$ python3 -q
>>> import numpy as np
>>> import numpy.linalg as la
>>> np.set_printoptions(precision=2, suppress=True, linewidth=120)
>>> def rnd(a):
...     return np.round(a, 2) + 0
... 
>>> mat = np.loadtxt("mat.csv", delimiter=",")
>>> print(rnd(mat))
[[-0.29 -0.05  0.56 -0.67  0.32  0.55  2.39 -0.36  1.37]
 [-1.25 -0.1   0.07  0.94  0.11  2.28 -0.62  0.84  0.51]
 [ 1.54  1.05 -0.31  0.9  -0.73  0.24  0.97  1.74 -0.24]
 [-0.19  0.22 -0.8  -1.7  -2.02  0.25 -0.56  0.33  0.9 ]
 [ 0.96 -0.2   1.45  0.84 -0.33 -0.5  -0.99 -0.15  1.97]
 [ 0.   -0.64 -2.33  0.8   0.68 -0.62  0.07  0.07  1.3 ]
 [ 0.77  1.92 -0.34 -0.95  1.52  0.67 -0.75 -0.37  0.5 ]
 [-1.16  1.82 -0.18  1.24 -0.96 -0.51  0.29 -1.23  0.12]
 [ 1.44 -0.62 -0.53  0.43 -0.69  1.43  0.12 -1.84 -0.39]]
>>> vec = np.array([1, -1, 1, 0, 1, -1, 0, -2, 2])
>>> h = np.maximum(mat @ vec, 0)
>>> print(rnd(mat.T @ h))
[ 9.91 -2.25  5.76  5.12  0.33  1.19  1.15 -6.82 21.05]
>>> print(rnd(np.tanh(mat @ vec)))
[ 1.   -1.   -1.   -0.98  1.    0.97  0.8  -0.72  0.98]
>>> print(np.flatnonzero(h > 1e-9))
[0 4 5 6 8]
>>> print(rnd(mat * (h > 1e-9)[:, None]))
[[-0.29 -0.05  0.56 -0.67  0.32  0.55  2.39 -0.36  1.37]
 [ 0.    0.    0.    0.    0.    0.    0.    0.    0.  ]
 [ 0.    0.    0.    0.    0.    0.    0.    0.    0.  ]
 [ 0.    0.    0.    0.    0.    0.    0.    0.    0.  ]
 [ 0.96 -0.2   1.45  0.84 -0.33 -0.5  -0.99 -0.15  1.97]
 [ 0.   -0.64 -2.33  0.8   0.68 -0.62  0.07  0.07  1.3 ]
 [ 0.77  1.92 -0.34 -0.95  1.52  0.67 -0.75 -0.37  0.5 ]
 [ 0.    0.    0.    0.    0.    0.    0.    0.    0.  ]
 [ 1.44 -0.62 -0.53  0.43 -0.69  1.43  0.12 -1.84 -0.39]]
>>> print(rnd(h))
[3.55 0.   0.   0.   7.03 2.06 1.1  0.   2.3 ]
>>> J = np.array([[3, 3, 3, 3, 3],
...     [3, 6, 6, 6, 6],
...     [3, 6, 9, 9, 9],
...     [3, 6, 9, 12, 12],
...     [3, 6, 9, 12, 15]])
>>> r0 = np.array([1, -2, -1, -2, 0])
>>> B = J + np.outer(r0, np.eye(5)[0])
>>> print(la.matrix_rank(la.inv(B) - la.inv(J), tol=1e-8))
1
>>> rng = np.random.default_rng(1352)
>>> lab = rng.permutation(5)
>>> print(lab)
[3 2 0 1 4]
>>> B = J[lab][:, lab]
>>> print(B)
[[12  9  3  6 12]
 [ 9  9  3  6  9]
 [ 3  3  3  3  3]
 [ 6  6  3  6  6]
 [12  9  3  6 15]]
>>> print(np.diag(B))
[12  9  3  6 15]
>>> m1 = np.array([[5.0, 0.0, 1.0, 2.0, -1.0],
...     [0.0, 4.0, 0.0, 0.0, 0.0],
...     [1.0, 0.0, 5.0, 2.0, -1.0],
...     [2.0, 0.0, 2.0, 8.0, -2.0],
...     [-1.0, 0.0, -1.0, -2.0, 5.0]])
>>> r0 = np.array([1, 1, 2])
>>> print(np.polyval(r0, m1[2]))
[ 4.  2. 32.  8.  2.]
>>> print(np.correlate(m1[2], m1[4], "full"))
[  5.  -2.  24.   0. -15.   0.  -4.  -2.   1.]
>>> print(np.array([np.convolve(row, r0, "same") for row in m1]))
[[ 5. 11.  3.  3.  3.]
 [ 4.  4.  8.  0.  0.]
 [ 1.  7.  7. 11.  3.]
 [ 2.  6. 10. 10. 14.]
 [-1. -3. -3.  1.  1.]]
>>> low = la.cholesky(m1)
>>> print(np.prod(np.diag(low)) ** 2, rnd(la.det(m1)))
2816.0 2816.0
>>> print(rnd(m1 / np.sqrt(np.outer(np.diag(m1), np.diag(m1)))))
[[ 1.    0.    0.2   0.32 -0.2 ]
 [ 0.    1.    0.    0.    0.  ]
 [ 0.2   0.    1.    0.32 -0.2 ]
 [ 0.32  0.    0.32  1.   -0.32]
 [-0.2   0.   -0.2  -0.32  1.  ]]
>>> print(rnd(low @ low.T))
[[ 5.  0.  1.  2. -1.]
 [ 0.  4.  0.  0.  0.]
 [ 1.  0.  5.  2. -1.]
 [ 2.  0.  2.  8. -2.]
 [-1.  0. -1. -2.  5.]]
>>> print(la.eigvalsh(m1).min() > 0)
True
>>> print(rnd(np.diag(low) ** 2))
[5.   4.   4.8  6.67 4.4 ]
>>> print((m1 != 0).astype(int))
[[1 0 1 1 1]
 [0 1 0 0 0]
 [1 0 1 1 1]
 [1 0 1 1 1]
 [1 0 1 1 1]]
>>> print(m1 @ m1)
[[ 31.   0.  15.  30. -15.]
 [  0.  16.   0.   0.   0.]
 [ 15.   0.  31.  30. -15.]
 [ 30.   0.  30.  76. -30.]
 [-15.   0. -15. -30.  31.]]
>>> print(rnd(la.det(m1)))
2816.0
>>> X = np.load("block0.npy")
>>> print(X)
[[ 0.5 -1.  -1.8 -0.5 -1.   0. ]
 [ 0.4 -0.1 -0.2 -0.5 -0.8  1.4]
 [ 0.3  0.   0.6  0.1 -0.1 -0.2]
 [-1.5 -1.2  0.2  0.3 -2.2 -0.3]
 [ 0.8 -0.2  1.1 -0.3  0.4  1.2]
 [ 0.1 -0.4 -1.7 -0.1 -1.   0. ]
 [-0.4 -0.6 -0.3  2.3  0.   0.5]
 [-0.9  2.5 -0.7 -1.7 -0.2 -1.4]
 [-0.9 -1.4  0.1  2.2  0.6  0.3]]
>>> lab = rng.permutation(6)
>>> B = X[:, lab] * rng.choice([-1, 1], 6)
>>> print(B)
[[-0.5 -1.  -0.5  1.8 -0.   1. ]
 [-0.5 -0.1 -0.4  0.2 -1.4  0.8]
 [ 0.1  0.  -0.3 -0.6  0.2  0.1]
 [ 0.3 -1.2  1.5 -0.2  0.3  2.2]
 [-0.3 -0.2 -0.8 -1.1 -1.2 -0.4]
 [-0.1 -0.4 -0.1  1.7 -0.   1. ]
 [ 2.3 -0.6  0.4  0.3 -0.5 -0. ]
 [-1.7  2.5  0.9  0.7  1.4  0.2]
 [ 2.2 -1.4  0.9 -0.1 -0.3 -0.6]]
>>> left, _, Vt = la.svd(X.T @ B)
>>> print(rnd(left @ Vt))
[[ 0.  0. -1.  0.  0.  0.]
 [ 0.  1.  0.  0.  0.  0.]
 [ 0.  0.  0. -1.  0.  0.]
 [ 1.  0.  0.  0.  0.  0.]
 [ 0.  0.  0.  0.  0. -1.]
 [ 0.  0.  0.  0. -1.  0.]]
>>> print(rnd(la.lstsq(X, B)[0]))
[[ 0.  0. -1.  0.  0.  0.]
 [ 0.  1.  0.  0.  0.  0.]
 [ 0.  0.  0. -1.  0.  0.]
 [ 1.  0.  0.  0.  0.  0.]
 [ 0.  0.  0.  0.  0. -1.]
 [ 0.  0.  0.  0. -1.  0.]]
>>> print(lab)
[3 1 0 2 5 4]
>>> vec = np.array([4, 6, -4, -4, 6, -3])
>>> y = X @ vec
>>> print(rnd(y))
[ -0.8  -5.2  -1.6 -27.5  -2.4  -0.8 -14.7  24.  -18.5]
>>> print(rnd(la.lstsq(X, y)[0]))
[ 4.  6. -4. -4.  6. -3.]
>>> print(rnd(la.pinv(X) @ X))
[[1. 0. 0. 0. 0. 0.]
 [0. 1. 0. 0. 0. 0.]
 [0. 0. 1. 0. 0. 0.]
 [0. 0. 0. 1. 0. 0.]
 [0. 0. 0. 0. 1. 0.]
 [0. 0. 0. 0. 0. 1.]]
>>> try:
...     la.solve(X, y)
... except la.LinAlgError as e:
...     print(repr(e))
... 
LinAlgError('Last 2 dimensions of the array must be square')
>>> y = y + 0.3 * rng.normal(size=9)
>>> print(rnd(y))
[ -1.09  -4.94  -1.48 -27.68  -2.56  -1.44 -15.    24.3  -18.38]
>>> c, *_ = la.lstsq(X, y)
>>> print(c.round())
[ 4.  6. -4. -4.  6. -3.]
>>> left, s, Vt = la.svd(X, full_matrices=False)
>>> print((s > 1e-8).sum())
6
>>> print(rnd(np.abs(Vt[0])))
[0.07 0.63 0.1  0.72 0.   0.28]
>>> print(np.abs(left[:, 0]).round(6).argmax())
7
>>> print(left.shape, s.shape, Vt.shape)
(9, 6) (6,) (6, 6)
>>> print(rnd(Vt @ Vt.T))
[[1. 0. 0. 0. 0. 0.]
 [0. 1. 0. 0. 0. 0.]
 [0. 0. 1. 0. 0. 0.]
 [0. 0. 0. 1. 0. 0.]
 [0. 0. 0. 0. 1. 0.]
 [0. 0. 0. 0. 0. 1.]]
>>> print(rnd(np.cumsum(s ** 2) / np.sum(s ** 2)))
[0.43 0.69 0.86 0.96 0.99 1.  ]
>>> print(rnd(left.T @ X @ Vt.T))
[[4.77 0.   0.   0.   0.   0.  ]
 [0.   3.69 0.   0.   0.   0.  ]
 [0.   0.   2.91 0.   0.   0.  ]
 [0.   0.   0.   2.3  0.   0.  ]
 [0.   0.   0.   0.   1.31 0.  ]
 [0.   0.   0.   0.   0.   0.71]]
>>> print(rnd(s))
[4.77 3.69 2.91 2.3  1.31 0.71]
